% python3 -q
>>> import numpy as np
>>> np.set_printoptions(precision=1, suppress=True, linewidth=100)
>>> X = np.loadtxt("w.csv", delimiter=",")
>>> X
array([[-0.8, -0.6,  2.1, -1.8],
       [ 0.1,  1.8,  2.3,  0.3],
       [ 0.7, -0.5, -0.3,  2.1],
       [ 1.7,  0.2, -1. ,  3.7],
       [ 0.8,  0.7, -0.4,  2. ],
       [-0.3, -1.1,  0.1, -0.6],
       [ 0.8, -0.5,  0.3,  1.8],
       [-2.4, -0.8,  1.4, -4.8],
       [-0.2, -1.7, -1.5, -0.8],
       [ 0.8, -0.3,  0.4,  1.7],
       [-0.7, -0.6,  0.6, -1.1],
       [ 2.9, -1.3,  2.2,  5.6],
       [ 0.8, -2.6, -1. ,  1.7],
       [ 0.7, -0.1, -0.6,  1.4],
       [-1. , -0.4,  0.4, -2.2],
       [-2.1, -0.1,  0.1, -4. ],
       [-0.6, -0.2, -1. , -1. ],
       [ 0. , -0.1, -1. ,  0.3],
       [ 0.3,  0.2, -1.2,  0.7],
       [-0.4, -1. ,  0. , -0.8],
       [-2.7,  0.9, -0.1, -5.4],
       [ 0. , -1.3,  0.1,  0.1],
       [ 0.9,  1.1,  1.6,  1.6],
       [ 1.5, -0.3,  1.3,  2.6],
       [ 0.3,  1.1, -1.5,  0.4],
       [ 1.2,  2.2,  1.3,  2.1],
       [-0.3,  0.1, -0.8, -0.5],
       [-0.7, -0.4,  0. , -1. ],
       [ 0.2, -1.1,  1. ,  0.7],
       [ 0.8,  1.9, -0.2,  1.4],
       [ 0.6,  1.5,  0.9,  1.6],
       [ 0.4, -0.6,  0.7,  1.5],
       [ 0.1,  1.1, -2. ,  0.4],
       [-1.7, -0.1,  0.3, -3.3]])
>>> vec = np.array([-3, 1, 2, 1])
>>> target = X @ vec
>>> np.linalg.solve(X.T @ X, X.T @ target)
array([-3.,  1.,  2.,  1.])
>>> np.linalg.lstsq(X, target)[0]
array([-3.,  1.,  2.,  1.])
>>> rng = np.random.default_rng(774262)
>>> target = target + 0.3 * rng.normal(size=34)
>>> target
array([ 3.6,  7. , -0.8, -2.7, -0.7, -0.9, -0.5,  4.3, -4.9, -0.2,  2. ,  0.1, -4.8, -2. ,  1.5,
        2.3, -0.8, -2.1, -2. , -0.5,  3.7, -1.2,  3.4,  0.8, -2.5,  3.2, -0.7,  1.1,  0.6,  0.5,
        3.6,  1.2, -2.3,  2.4])
>>> coef, *_ = np.linalg.lstsq(X, target)
>>> coef.round()
array([-4.,  1.,  2.,  1.])
>>> P = X @ np.linalg.solve(X.T @ X, X.T)
>>> P @ X[:, 1]
array([-0.6,  1.8, -0.5,  0.2,  0.7, -1.1, -0.5, -0.8, -1.7, -0.3, -0.6, -1.3, -2.6, -0.1, -0.4,
       -0.1, -0.2, -0.1,  0.2, -1. ,  0.9, -1.3,  1.1, -0.3,  1.1,  2.2,  0.1, -0.4, -1.1,  1.9,
        1.5, -0.6,  1.1, -0.1])
>>> round(np.trace(P), 1)
np.float64(4.0)
>>> cov = np.cov(X, rowvar=False)
>>> X.std(axis=0)
array([1.1, 1.1, 1.1, 2.3])
>>> np.median(X, axis=0)
array([ 0.2, -0.2,  0.1,  0.4])
>>> np.argsort(-X.std(axis=0).round(6), kind="stable")
array([3, 0, 2, 1])
>>> vec = np.array([5, 2, 2, 5])
>>> h = np.maximum(X @ vec, 0)
>>> np.tanh(X @ vec)
array([-1. ,  1. ,  1. ,  1. ,  1. , -1. ,  1. , -1. , -1. ,  1. , -1. ,  1. ,  1. ,  1. , -1. ,
       -1. , -1. , -0.6,  1. , -1. , -1. , -1. ,  1. ,  1. ,  1. ,  1. , -1. , -1. ,  1. ,  1. ,
        1. ,  1. ,  0.6, -1. ])
>>> X.T @ h
array([329.5,  54.6, 185.9, 669.3])
>>> z = X[:, 1] > np.median(X[:, 1])
>>> u = X[z].mean(axis=0) - X[~z].mean(axis=0)
>>> u
array([-0.1,  1.6, -0.7, -0.2])
>>> mat = np.array([[2, 0, 0, 0, 0, 0, 0, 0],
...     [1, 1, 0, 0, 0, 0, 0, 0],
...     [-3, 3, 3, 0, 0, 0, 0, 0],
...     [-2, 3, 1, -1, 0, 0, 0, 0],
...     [3, 2, -2, -1, 0, 0, 0, 0],
...     [-2, 0, 1, 2, 0, -2, 0, 0],
...     [0, 2, -2, 1, -1, -3, 1, 0],
...     [1, -1, 3, -2, -1, -3, -2, -2]])
>>> left, s, VT = np.linalg.svd(mat)
>>> s.round(1) + 0
array([7.1, 5.8, 5.1, 4.4, 1.7, 0.6, 0.1, 0. ])
>>> np.argmax(s[:-1] / (s[1:] + 1e-6)) + 1
np.int64(7)
>>> B = left[:, :7] @ np.diag(s[:7]) @ VT[:7]
>>> round(float(np.linalg.norm(mat - B, 2)), 1), np.round(s[7], 1)
(0.0, np.float64(0.0))
>>> np.round(np.linalg.norm(mat - B) / np.linalg.norm(mat), 1)
np.float64(0.0)
>>> B.round(1) + 0
array([[ 2.,  0.,  0.,  0.,  0.,  0.,  0.,  0.],
       [ 1.,  1.,  0.,  0.,  0.,  0.,  0.,  0.],
       [-3.,  3.,  3.,  0.,  0.,  0.,  0.,  0.],
       [-2.,  3.,  1., -1.,  0.,  0.,  0.,  0.],
       [ 3.,  2., -2., -1.,  0.,  0.,  0.,  0.],
       [-2.,  0.,  1.,  2.,  0., -2.,  0.,  0.],
       [ 0.,  2., -2.,  1., -1., -3.,  1.,  0.],
       [ 1., -1.,  3., -2., -1., -3., -2., -2.]])
>>> np.linalg.matrix_rank(mat, rtol=0.05)
np.int64(6)
>>> round(float(np.abs(mat - B).max()), 1)
0.0
